In [1]: import numpy as np

In [2]: np.set_printoptions(precision=1, suppress=True, linewidth=160)

In [3]: rnd = lambda a: np.round(a, 1) + 0

In [4]: sig = 3 * 0.2 ** np.arange(3)

In [5]: Q, _ = np.linalg.qr(np.array([[-1.5, 0.1, 0.1], [-0.4, 1.5, -0.4], [0.1, -1.4, 0.4]]))

In [6]: rng = np.random.default_rng(176619)

In [7]: F = rng.normal(size=(35, 3)) * sig @ Q

In [8]: print(rnd(F))
[[-1.7  0.   0.2]
 [ 5.6 -0.9  0.2]
 [-3.1 -0.4  0.2]
 [ 0.2  0.2  0. ]
 [ 1.9 -0.6  0.2]
 [ 1.2 -0.1 -0.2]
 [ 6.9 -2.   1.4]
 [ 3.  -0.1  0. ]
 [ 4.4 -1.2  0.6]
 [ 3.7 -0.7  0.2]
 [ 3.6 -1.4  0.8]
 [-1.7  0.4 -0.2]
 [ 1.8 -0.1  0.1]
 [-4.5  1.9 -1.2]
 [-8.   1.5 -0.8]
 [ 0.2  0.   0.4]
 [-5.2  0.9 -0.7]
 [ 1.  -0.4  0.1]
 [ 2.8 -1.4  0.8]
 [ 0.1  0.4 -0.5]
 [-2.2  0.4  0.2]
 [-2.   0.6 -0.3]
 [ 3.3 -0.5  0.4]
 [-3.1  1.  -0.7]
 [-2.8  0.7 -0.5]
 [ 5.5 -0.9  0.1]
 [ 4.  -1.2  0.7]
 [-1.8  1.3 -1. ]
 [ 0.4 -0.2  0.1]
 [ 2.7 -1.7  1.5]
 [ 4.6 -0.7  0. ]
 [ 4.2 -1.3  0.9]
 [-0.5  0.4 -0.3]
 [-3.1  0.3 -0.1]
 [ 5.5 -0.4  0.1]]

In [9]: C = F[[33, 13]].astype(float)

In [10]: for _ in range(5):
    ...:     labels = np.linalg.norm(F[:, None] - C, axis=-1).argmin(axis=1)
    ...:     C = np.array([F[labels == j].mean(axis=0) for j in range(2)])
    ...: 

In [11]: print(labels)
[1 0 1 0 0 0 0 0 0 0 0 1 0 1 1 0 1 0 0 1 1 1 0 1 1 0 0 1 0 0 0 0 1 1 0]

In [12]: print(np.abs(C[1] - C[0]).argmax())
0

In [13]: print(np.bincount(labels))
[21 14]

In [14]: mat = np.array([[2.0, 0.0, -1.0, 1.0, 2.0, 0.0, 0.0, 0.0],
    ...:     [1.0, -1.0, -2.0, -1.0, 0.0, 0.0, 0.0, 0.0],
    ...:     [0.0, 0.0, 2.0, -2.0, -1.0, 0.0, 0.0, 0.0],
    ...:     [-1.0, 2.0, -2.0, -2.0, -1.0, 0.0, 0.0, 0.0],
    ...:     [2.0, -2.0, 0.0, 0.0, 1.0, 0.0, 0.0, 0.0],
    ...:     [0.0, 0.0, 0.0, 0.0, 0.0, -5.0, 0.0, 2.0],
    ...:     [0.0, 0.0, 0.0, 0.0, 0.0, -5.0, 2.0, -4.0],
    ...:     [0.0, 0.0, 0.0, 0.0, 0.0, 5.0, -4.0, 0.0]])

In [15]: print(mat)
[[ 2.  0. -1.  1.  2.  0.  0.  0.]
 [ 1. -1. -2. -1.  0.  0.  0.  0.]
 [ 0.  0.  2. -2. -1.  0.  0.  0.]
 [-1.  2. -2. -2. -1.  0.  0.  0.]
 [ 2. -2.  0.  0.  1.  0.  0.  0.]
 [ 0.  0.  0.  0.  0. -5.  0.  2.]
 [ 0.  0.  0.  0.  0. -5.  2. -4.]
 [ 0.  0.  0.  0.  0.  5. -4.  0.]]

In [16]: Y = np.linalg.inv(mat)

In [17]: print(rnd(mat @ Y))
[[1. 0. 0. 0. 0. 0. 0. 0.]
 [0. 1. 0. 0. 0. 0. 0. 0.]
 [0. 0. 1. 0. 0. 0. 0. 0.]
 [0. 0. 0. 1. 0. 0. 0. 0.]
 [0. 0. 0. 0. 1. 0. 0. 0.]
 [0. 0. 0. 0. 0. 1. 0. 0.]
 [0. 0. 0. 0. 0. 0. 1. 0.]
 [0. 0. 0. 0. 0. 0. 0. 1.]]

In [18]: print(rnd(np.linalg.cond(mat)))
129.7

In [19]: print(np.allclose(Y, mat.T))
False

In [20]: print(rnd(Y))
[[ 2.   4.   2.  -3.  -5.   0.   0.   0. ]
 [ 1.   1.3  0.8 -1.  -2.2  0.   0.   0. ]
 [ 0.  -0.3  0.2  0.   0.2  0.   0.   0. ]
 [ 1.   2.3  0.8 -2.  -3.2  0.   0.   0. ]
 [-2.  -5.3 -2.3  4.   6.7  0.   0.   0. ]
 [ 0.   0.   0.   0.   0.  -0.2 -0.1  0. ]
 [ 0.   0.   0.   0.   0.  -0.2 -0.1 -0.3]
 [ 0.   0.   0.   0.   0.   0.1 -0.2 -0.1]]

In [21]: print(rnd(np.linalg.slogdet(mat)[0]))
1.0
